In [1]: import numpy as np

In [2]: np.set_printoptions(precision=2, suppress=True, linewidth=160, floatmode="fixed")

In [3]: A = np.tril(np.array([[3, 3, 0], [3, 2, 0], [2, 3, 0]]), -1) + np.eye(3, dtype=int)

In [4]: A
Out[4]: 
array([[1, 0, 0],
       [3, 1, 0],
       [2, 3, 1]])

In [5]: # triangular: eigenvalues sit on the diagonal

In [6]: np.einsum("ii->", A)
Out[6]: np.int64(3)

In [7]: round(float(np.linalg.det(2 * A)), 2), round(float(np.linalg.det(A)), 2)
Out[7]: (8.0, 1.0)

In [8]: np.round(np.linalg.det(A.T), 2)
Out[8]: np.float64(1.0)

In [9]: F = np.array([[1, -1, 1, -1], [1, 0, 0, 0], [1, 1, 1, 1]])

In [10]: # columns 1 and 3 are equal

In [11]: r0, g = F[2], F[0]

In [12]: r0 @ r0
Out[12]: np.int64(4)

In [13]: pr = (r0 @ g) / (r0 @ r0) * r0

In [14]: round(float(np.linalg.norm(r0 + g) ** 2 + np.linalg.norm(r0 - g) ** 2), 2)
Out[14]: 16.0

In [15]: g - pr
Out[15]: array([ 1.00, -1.00,  1.00, -1.00])

In [16]: r0 = np.array([1, 2, 3])

In [17]: np.polyval(r0, F[0])
Out[17]: array([6, 2, 6, 2])

In [18]: out = np.array([[2, -2, 0], [-1, 1, 2]])

In [19]: C = np.kron(out, F)

In [20]: np.round(np.linalg.norm(C, 2), 2), round(float(np.linalg.norm(out, 2) * np.linalg.norm(F, 2)), 2)
Out[20]: (np.float64(7.12), 7.12)

In [21]: C.shape
Out[21]: (6, 12)

In [22]: np.linalg.matrix_rank(C)
Out[22]: np.int64(6)

In [23]: E = np.tril(np.array([[2, 2, -2, 0], [0, 2, -1, 2], [0, 0, 1, 0], [1, 0, -1, -2]]), -1) + np.eye(4, dtype=int)

In [24]: E
Out[24]: 
array([[ 1,  0,  0,  0],
       [ 0,  1,  0,  0],
       [ 0,  0,  1,  0],
       [ 1,  0, -1,  1]])

In [25]: q, Rm = np.linalg.qr(E)

In [26]: np.abs(np.diag(Rm))
Out[26]: array([1.41, 1.00, 1.22, 0.58])

In [27]: q.shape, Rm.shape
Out[27]: ((4, 4), (4, 4))

In [28]: round(float(np.trace(q @ q.T)), 2)
Out[28]: 4.0

In [29]: Rm
Out[29]: 
array([[-1.41,  0.00,  0.71, -0.71],
       [ 0.00,  1.00,  0.00,  0.00],
       [ 0.00,  0.00, -1.22,  0.41],
       [ 0.00,  0.00,  0.00,  0.58]])

In [30]: np.allclose(Rm.T @ Rm, E.T @ E)
Out[30]: True
